% python3 -q
>>> import numpy as np
>>> np.set_printoptions(precision=2, suppress=True, linewidth=200, legacy="1.25")
>>> K = np.loadtxt("data.csv", delimiter=",")
>>> print(K)
[[12.39 -3.28 -7.15 -8.24  3.06 -9.94]
 [-0.48  8.41 -8.21  4.51  3.27  4.11]
 [11.81 -1.32 -7.77 -4.88  1.85 -9.91]
 [-0.55  6.47 -7.55  6.47  3.67  5.22]
 [11.68 -1.04 -7.53 -7.42 -0.06 -8.03]
 [10.9  -2.7  -7.73 -6.82  1.2  -8.77]
 [ 9.36  0.48 -6.97 -6.8   1.82 -7.35]
 [ 1.71  5.74 -8.38  5.2   3.21  4.29]
 [ 3.69  3.72  4.54  3.56  2.43 11.51]
 [ 9.78 -3.24 -7.81 -7.62  1.73 -8.17]
 [ 9.4  -3.56 -7.21 -5.21  2.19 -8.8 ]
 [ 3.12  7.18  5.45  3.78  0.35 11.18]
 [10.24 -0.87 -8.62 -5.99 -1.04 -9.68]
 [ 3.62  6.91  5.66  2.03  1.16 12.85]
 [ 2.13  5.82  4.97  3.94  1.93 11.9 ]
 [-0.98  6.06 -7.31  6.64  2.58  5.2 ]
 [ 0.41  5.62 -7.    5.16  1.39  3.76]
 [10.12 -1.98 -7.12 -5.83  1.23 -9.53]
 [-0.24  3.92 -9.08  3.95  3.02  4.08]
 [10.22 -4.1  -8.03 -5.99  0.69 -7.83]
 [ 5.59  6.1   4.52  2.17 -0.49 13.33]
 [ 1.65  6.11  6.76  1.68  1.58 11.19]
 [ 0.11  6.52 -9.04  3.81  1.8   3.  ]]
>>> G = np.cov(K, rowvar=False)
>>> print(np.argsort(-K.std(axis=0).round(6), kind="stable"))
[5 2 3 0 1 4]
>>> print(np.linalg.eigvalsh(G)[::-1])
[154.92  31.19   1.77   1.04   0.76   0.69]
>>> print(K.std(axis=0))
[4.78 4.26 5.8  5.39 1.2  8.77]
>>> print(np.argwhere(np.triu(np.abs(np.corrcoef(K.T)) > 0.8, 1)))
[[0 1]
 [0 3]
 [1 3]
 [1 5]
 [3 5]]
>>> labels = K[:, 1] > np.median(K[:, 1])
>>> r0 = K[labels].mean(axis=0) - K[~labels].mean(axis=0)
>>> print(np.argsort(-np.abs(r0).round(6), kind="stable"))
[5 3 0 1 2 4]
>>> print(((K - K.mean(axis=0)) @ r0 > 0).astype(int))
[0 1 0 1 0 0 0 1 1 0 0 1 0 1 1 1 1 0 1 0 1 1 1]
>>> blk = np.stack([K, -3 * K, K[::-1]])
>>> print(np.linalg.matrix_rank(blk.reshape(3, -1)))
2
>>> print(np.einsum("bij,cij->bc", blk, blk))
[[  5534.89 -16604.66   1543.33]
 [-16604.66  49813.97  -4629.99]
 [  1543.33  -4629.99   5534.89]]
>>> feats = np.load("a.npy")
>>> print(feats)
[[1.   0.5  0.25 0.12 0.06 0.03 0.02]
 [0.5  1.   0.5  0.25 0.12 0.06 0.03]
 [0.25 0.5  1.   0.5  0.25 0.12 0.06]
 [0.12 0.25 0.5  1.   0.5  0.25 0.12]
 [0.06 0.12 0.25 0.5  1.   0.5  0.25]
 [0.03 0.06 0.12 0.25 0.5  1.   0.5 ]
 [0.02 0.03 0.06 0.12 0.25 0.5  1.  ]]
>>> ev, evecs = np.linalg.eigh(feats)
>>> print(np.round(evecs.T @ evecs, 2) + 0)
[[1. 0. 0. 0. 0. 0. 0.]
 [0. 1. 0. 0. 0. 0. 0.]
 [0. 0. 1. 0. 0. 0. 0.]
 [0. 0. 0. 1. 0. 0. 0.]
 [0. 0. 0. 0. 1. 0. 0.]
 [0. 0. 0. 0. 0. 1. 0.]
 [0. 0. 0. 0. 0. 0. 1.]]
>>> print(np.linalg.eigvalsh(feats + -2 * np.eye(7)))
[-1.65 -1.61 -1.52 -1.34 -0.99 -0.38  0.49]
>>> print(evecs @ np.diag(ev) @ evecs.T)
[[1.   0.5  0.25 0.12 0.06 0.03 0.02]
 [0.5  1.   0.5  0.25 0.12 0.06 0.03]
 [0.25 0.5  1.   0.5  0.25 0.12 0.06]
 [0.12 0.25 0.5  1.   0.5  0.25 0.12]
 [0.06 0.12 0.25 0.5  1.   0.5  0.25]
 [0.03 0.06 0.12 0.25 0.5  1.   0.5 ]
 [0.02 0.03 0.06 0.12 0.25 0.5  1.  ]]
>>> print(round(ev.sum(), 2), np.trace(feats))
7.0 7.0
>>> print(np.abs(evecs[:, -1]).round(6).argmax())
3
>>> print(np.unique(ev.round(6) + 0, return_counts=True)[1])
[1 1 1 1 1 1 1]
>>> r0 = np.array([-1, -3])
>>> print(np.convolve(feats[0], r0))
[-1.   -3.5  -1.75 -0.87 -0.42 -0.21 -0.11 -0.06]
>>> print(np.polyval(r0, feats[0]))
[-4.   -3.5  -3.25 -3.12 -3.06 -3.03 -3.02]
>>> out = np.array([[5, 4], [8, 0]])
>>> arr = out - out.T
>>> print(arr)
[[ 0 -4]
 [ 4  0]]
>>> x0 = np.array([2, 0])
>>> rhs = arr @ x0
>>> print(rhs)
[0 8]
>>> print(np.linalg.solve(arr.T, arr[1]))
[-0.  1.]
>>> x0 = np.array([-1, -3])
>>> print(round(np.linalg.det(arr), 2))
16.0
>>> O = np.linalg.solve(np.eye(2) - arr, np.eye(2) + arr)
>>> print(round(float(np.linalg.det(O)), 2))
1.0
>>> print(np.round(O @ O.T, 2) + 0)
[[1. 0.]
 [0. 1.]]
>>> O, Rm = np.linalg.qr(arr)
>>> print(np.allclose(Rm.T @ Rm, arr.T @ arr))
True
>>> print(abs(Rm[0, 0]), round(float(np.linalg.norm(arr[:, 0])), 2))
4.0 4.0
>>> print(O)
[[ 0. -1.]
 [-1.  0.]]
>>> print(np.trace(O @ O.T))
2.0
>>> O = arr.astype(float).copy()
>>> for j in range(2):
...     O[:, j] -= O[:, :j] @ (O[:, :j].T @ O[:, j])
...     O[:, j] /= np.linalg.norm(O[:, j])
... 
>>> print(O.T @ arr)
[[4. 0.]
 [0. 4.]]
>>> print(O)
[[ 0. -1.]
 [ 1.  0.]]
>>> data = np.loadtxt("x.csv", delimiter=",")
>>> print(data)
[[-2.  2. -1. -2.  2.  2. -2.]
 [-2. -2.  2. -1. -2.  2.  2.]
 [ 2. -2. -2.  2. -1. -2.  2.]
 [ 2.  2. -2. -2.  2. -1. -2.]
 [-2.  2.  2. -2. -2.  2. -1.]
 [-1. -2.  2.  2. -2. -2.  2.]
 [ 2. -1. -2.  2.  2. -2. -2.]]
>>> G = data.T @ data
>>> print(np.diag(G))
[25. 25. 25. 25. 25. 25. 25.]
>>> print((data @ data.T).shape)
(7, 7)
>>> print(np.linalg.svd(data, compute_uv=False) ** 2)
[77.78 77.78  7.29  7.29  1.93  1.93  1.  ]
